$ python3 -q
>>> import numpy as np
>>> np.set_printoptions(precision=1, suppress=True, linewidth=120)
>>> m1 = np.loadtxt("out13.csv", delimiter=",")
>>> m1.round(1) + 0
array([[ -2. ,  -7.9,   0. ,   2. , -15.8,  -5.9,   7.9, -17.8, -17.8],
       [ -2.1,  -5.8,   0.5,   1.6, -12.6,  -5. ,   6.5, -14.4, -14.7],
       [ -2.2,  -5.3,   0.6,   1.5, -11.8,  -4.8,   6.2, -13.6, -14. ],
       [ -2.2,  -4.5,   0.8,   1.3, -10.5,  -4.4,   5.6, -12.2, -12.7],
       [ -2.1,  -0.4,   1.1,   0.2,  -3. ,  -2.3,   1.7,  -4.2,  -5.2],
       [ -1.7,   0.3,   0.7,  -0.2,  -0.9,  -1.6,   0.3,  -1.7,  -2.7],
       [ -1.7,   0.3,   0.7,  -0.2,  -0.8,  -1.5,   0.2,  -1.5,  -2.5],
       [ -1.5,   0.3,   0.5,  -0.2,  -0.5,  -1.3,  -0.1,  -1.1,  -1.9],
       [ -1.3,   0.3,   0.4,  -0.2,  -0.3,  -1.2,  -0.2,  -0.9,  -1.7],
       [ -1.3,   0.3,   0.4,  -0.2,  -0.3,  -1.2,  -0.2,  -0.8,  -1.6],
       [ -1.3,   0.3,   0.4,  -0.2,  -0.3,  -1.2,  -0.2,  -0.8,  -1.6],
       [ -1.2,   0.2,   0.4,  -0.2,  -0.2,  -1.1,  -0.3,  -0.7,  -1.5],
       [ -1. ,   0.2,   0.2,  -0.2,  -0.1,  -0.9,  -0.3,  -0.5,  -1.1],
       [ -0.2,   0. ,   0. ,  -0.1,   0. ,  -0.2,  -0.1,  -0.1,  -0.2],
       [  0.1,   0. ,   0. ,   0.1,   0. ,   0.2,   0.1,   0. ,   0.1],
       [  0.9,   0.2,   0.2,   0.4,   0. ,   1. ,   0.8,   0.3,   0.9],
       [  1.1,   0.3,   0.2,   0.4,   0.1,   1.2,   1. ,   0.4,   1.1],
       [  1.3,   0.4,   0.3,   0.5,   0.1,   1.5,   1.2,   0.5,   1.4],
       [  2.9,   2.1,   1.7,   1.4,   0.9,   4. ,   3.3,   1.7,   3.9],
       [  4.4,   4.8,   3.6,   2.2,   2.5,   6.8,   5.6,   3.6,   6.9],
       [  4.5,   5.1,   3.8,   2.3,   2.7,   7.1,   5.8,   3.8,   7.2],
       [  5.1,   6.5,   4.7,   2.7,   3.6,   8.4,   6.8,   4.8,   8.7],
       [  5.8,   8.2,   5.9,   3.1,   4.7,   9.9,   8. ,   6. ,  10.5],
       [  6. ,   9. ,   6.4,   3.3,   5.2,  10.5,   8.4,   6.6,  11.2],
       [  6.5,  10.6,   7.4,   3.6,   6.3,  11.8,   9.4,   7.8,  12.8],
       [  7.1,  12.4,   8.6,   4. ,   7.5,  13.3,  10.4,   9.1,  14.6],
       [  7.8,  14.7,  10.1,   4.4,   9.2,  15.1,  11.6,  10.9,  17. ],
       [  8.5,  17.7,  12. ,   5. ,  11.3,  17.4,  13.1,  13.1,  19.8],
       [  8.6,  18. ,  12.2,   5. ,  11.5,  17.6,  13.2,  13.3,  20.1],
       [  9.1,  20.1,  13.5,   5.4,  13.1,  19.1,  14.2,  14.9,  22.2],
       [  9.4,  21.2,  14.2,   5.6,  13.9,  20. ,  14.7,  15.8,  23.3],
       [  9.6,  22.1,  14.8,   5.7,  14.5,  20.6,  15.1,  16.5,  24.1]])
>>> left, sv, Vt = np.linalg.svd(m1)
>>> sv.round(1) + 0
array([129.3,  38.9,   8.9,   0. ,   0. ,   0. ,   0. ,   0. ,   0. ])
>>> Y = left[:, :3] @ np.diag(sv[:3]) @ Vt[:3]
>>> np.linalg.matrix_rank(m1, rtol=0.05)
np.int64(3)
>>> round(np.linalg.norm(m1 - Y, 2), 1), np.round(sv[3], 1)
(np.float64(0.0), np.float64(0.0))
>>> np.linalg.matrix_rank(Y)
np.int64(3)
>>> round(float(np.abs(m1 - Y).max()), 1)
0.0
>>> cov = np.cov(m1, rowvar=False)
>>> np.argsort(-m1.std(axis=0).round(6), kind="stable")
array([8, 7, 5, 1, 4, 6, 2, 0, 3])
>>> cov.shape
(9, 9)
>>> round(np.corrcoef(m1[:, 5], m1[:, 8])[0, 1], 1)
np.float64(1.0)
>>> t3 = np.stack([m1, 3 * m1, m1[::-1]])
>>> np.linalg.matrix_rank(t3)
array([3, 3, 3])
>>> np.einsum("bij,cij->bc", t3, t3)
array([[ 18303.6,  54910.7,  -8058.3],
       [ 54910.7, 164732.1, -24174.8],
       [ -8058.3, -24174.8,  18303.6]])
>>> Y = m1 / np.linalg.norm(m1, axis=1, keepdims=True)
>>> cov = Y @ Y.T
>>> np.linalg.norm(Y, axis=1)
array([1., 1., 1., 1., 1., 1., 1., 1., 1., 1., 1., 1., 1., 1., 1., 1., 1., 1., 1., 1., 1., 1., 1., 1., 1., 1., 1., 1.,
       1., 1., 1., 1.])
>>> (cov - 2 * np.eye(32)).round(6).argmax(axis=1)
array([ 1,  2,  1,  2,  3,  6,  5,  8,  9, 10,  9, 10, 11, 12, 15, 16, 15, 16, 19, 20, 19, 22, 23, 22, 25, 24, 25, 28,
       27, 30, 31, 30])
>>> X = np.load("w.npy")
>>> X
array([[ 12,   2,   2,   0,   0,   3,   2,   2,   0,   2],
       [  1,   2,   3,   0,   2,   0,   2,   2,   1,   1],
       [  3,   3, -19,   3,   1,   2,   3,   2,   3,   0],
       [  0,   1,   3,   0,   0,   0,   2,   1,   1,   1],
       [  2,   2,   2,   0,  12,   3,   2,   0,   2,   2],
       [  3,   1,   3,   0,   0,  22,   2,   2,   3,   2],
       [  3,   1,   0,   3,   2,   0,  20,   0,   3,   1],
       [  3,   0,   1,   2,   0,   0,   2,  22,   3,   0],
       [  0,   2,   0,   3,   0,   1,   2,   0, -19,   0],
       [  3,   1,   3,   0,   3,   2,   0,   2,   0, -30]])
>>> r0 = np.array([0, 1, 1, 1, 1, -1, -2, -1, 3, 3])
>>> Y = X + np.outer(r0, np.eye(10)[7])
>>> np.linalg.matrix_rank(np.linalg.inv(Y) - np.linalg.inv(X), tol=1e-8)
np.int64(1)
>>> np.round(np.linalg.det(Y) / np.linalg.det(X), 1), np.round(1 + np.linalg.solve(X, r0)[7], 1)
(np.float64(0.4), np.float64(0.4))
>>> A = np.loadtxt("arr.csv", delimiter=",")
>>> A
array([[ 1., -1.,  1., -1., -1.,  1., -1.,  1.],
       [ 1.,  1., -1., -1.,  1.,  1., -1., -1.],
       [ 1.,  1.,  1.,  1., -1., -1., -1., -1.],
       [ 1., -1., -1.,  1., -1.,  1.,  1., -1.],
       [ 1., -1., -1.,  1.,  1., -1., -1.,  1.]])
>>> ang = np.radians(45)
>>> Rm = np.eye(8)
>>> Rm[7, 7] = Rm[6, 6] = np.cos(ang)
>>> Rm[7, 6], Rm[6, 7] = -np.sin(ang), np.sin(ang)
>>> Rm
array([[ 1. ,  0. ,  0. ,  0. ,  0. ,  0. ,  0. ,  0. ],
       [ 0. ,  1. ,  0. ,  0. ,  0. ,  0. ,  0. ,  0. ],
       [ 0. ,  0. ,  1. ,  0. ,  0. ,  0. ,  0. ,  0. ],
       [ 0. ,  0. ,  0. ,  1. ,  0. ,  0. ,  0. ,  0. ],
       [ 0. ,  0. ,  0. ,  0. ,  1. ,  0. ,  0. ,  0. ],
       [ 0. ,  0. ,  0. ,  0. ,  0. ,  1. ,  0. ,  0. ],
       [ 0. ,  0. ,  0. ,  0. ,  0. ,  0. ,  0.7,  0.7],
       [ 0. ,  0. ,  0. ,  0. ,  0. ,  0. , -0.7,  0.7]])
>>> Y = A @ Rm.T
>>> np.allclose(np.linalg.norm(A, axis=1), np.linalg.norm(Y, axis=1))
True
>>> np.allclose(A @ A.T, Y @ Y.T)
True
>>> Y.round(1) + 0
array([[ 1. , -1. ,  1. , -1. , -1. ,  1. ,  0. ,  1.4],
       [ 1. ,  1. , -1. , -1. ,  1. ,  1. , -1.4,  0. ],
       [ 1. ,  1. ,  1. ,  1. , -1. , -1. , -1.4,  0. ],
       [ 1. , -1. , -1. ,  1. , -1. ,  1. ,  0. , -1.4],
       [ 1. , -1. , -1. ,  1. ,  1. , -1. ,  0. ,  1.4]])
>>> np.round(np.linalg.det(Rm), 1), round(np.trace(Rm), 1)
(np.float64(1.0), np.float64(7.4))
>>> w1 = np.array([[1, -3, 0, 3, -3],
...     [0, -1, 3, 3, 1],
...     [1, -2, -2, -1, -3],
...     [-2, 3, -1, 0, -3],
...     [-3, 1, -2, 0, 0],
...     [-3, 2, -1, -3, 3],
...     [-3, -3, 0, -3, -1],
...     [3, 2, -1, 0, -2]])
>>> b = np.array([3, 1, 0, 3, 3])
>>> H = np.maximum(A @ w1 + b, 0)
>>> (H > 0).mean(axis=0)
array([0.6, 0.2, 0.4, 0.8, 0.6])
>>> Z = np.array([[-3, 0, -3], [-3, 3, 0], [-3, -2, 3], [2, 1, 0], [1, 3, 3]])
>>> (H @ Z).round(6).argmax(axis=1)
array([1, 2, 1, 1, 1])
>>> cov = A.T @ A
>>> np.trace(cov), (A ** 2).sum()
(np.float64(40.0), np.float64(40.0))
>>> np.diag(cov)
array([5., 5., 5., 5., 5., 5., 5., 5.])
>>> np.round(np.linalg.eigvalsh(cov)[::-1], 1) + 0
array([8., 8., 8., 8., 8., 0., 0., 0.])
>>> np.linalg.matrix_rank(cov)
np.int64(5)
>>> (A @ A.T).shape
(5, 5)
>>> left, sv, Vt = np.linalg.svd(A, full_matrices=False)
>>> np.cumsum(sv ** 2) / np.sum(sv ** 2)
array([0.2, 0.4, 0.6, 0.8, 1. ])
>>> round(np.sqrt((sv ** 2).sum()), 1), round(np.linalg.norm(A), 1)
(np.float64(6.3), np.float64(6.3))
>>> sv / sv[0]
array([1., 1., 1., 1., 1.])
>>> np.round(Vt @ Vt.T, 1) + 0
array([[1., 0., 0., 0., 0.],
       [0., 1., 0., 0., 0.],
       [0., 0., 1., 0., 0.],
       [0., 0., 0., 1., 0.],
       [0., 0., 0., 0., 1.]])
>>> F = np.load("dump.npy")
>>> F
array([[ 9,  7,  4,  9],
       [ 3, 12,  3,  6],
       [ 5,  8, -6,  9],
       [ 1,  7,  7,  9]])
>>> left, sv, Vt = np.linalg.svd(F, full_matrices=False)
>>> np.cumsum(sv ** 2) / np.sum(sv ** 2)
array([0.8, 0.9, 1. , 1. ])
>>> np.round(Vt @ Vt.T, 1) + 0
array([[1., 0., 0., 0.],
       [0., 1., 0., 0.],
       [0., 0., 1., 0.],
       [0., 0., 0., 1.]])
>>> np.abs(left[:, 0]).round(6).argmax()
np.int64(0)
>>> np.abs(Vt[0])
array([0.4, 0.7, 0.2, 0.6])
>>> sv
array([25.7,  9.9,  6. ,  4. ])
>>> np.round(left.T @ left, 1) + 0
array([[1., 0., 0., 0.],
       [0., 1., 0., 0.],
       [0., 0., 1., 0.],
       [0., 0., 0., 1.]])
>>> (sv > 1e-8).sum()
np.int64(4)
>>> sv / sv[0]
array([1. , 0.4, 0.2, 0.2])
>>> vec = np.array([-9, -2, -3, 1])
>>> a = np.maximum(F @ vec, 0)
>>> F * (a > 1e-9)[:, None]
array([[0, 0, 0, 0],
       [0, 0, 0, 0],
       [0, 0, 0, 0],
       [0, 0, 0, 0]])
>>> np.flatnonzero(a > 1e-9)
array([], dtype=int64)
>>> np.tanh(F @ vec)
array([-1., -1., -1., -1.])
>>> W0 = np.loadtxt("test7.csv", delimiter=",")
>>> W0.round(1) + 0
array([[ 0. ,  0.2, -1. , -0.2],
       [ 0.2,  1. ,  0.2,  0. ],
       [-1. ,  0.2,  0. , -0.2],
       [-0.2,  0. , -0.2,  1. ]])
>>> vec = np.array([5, -5, 4, 1])
>>> [p for p in range(1, 25) if np.allclose(np.linalg.matrix_power(W0, p), np.eye(4))]
[2, 4, 6, 8, 10, 12, 14, 16, 18, 20, 22, 24]
>>> round(float(np.linalg.det(W0)), 1)
-1.0
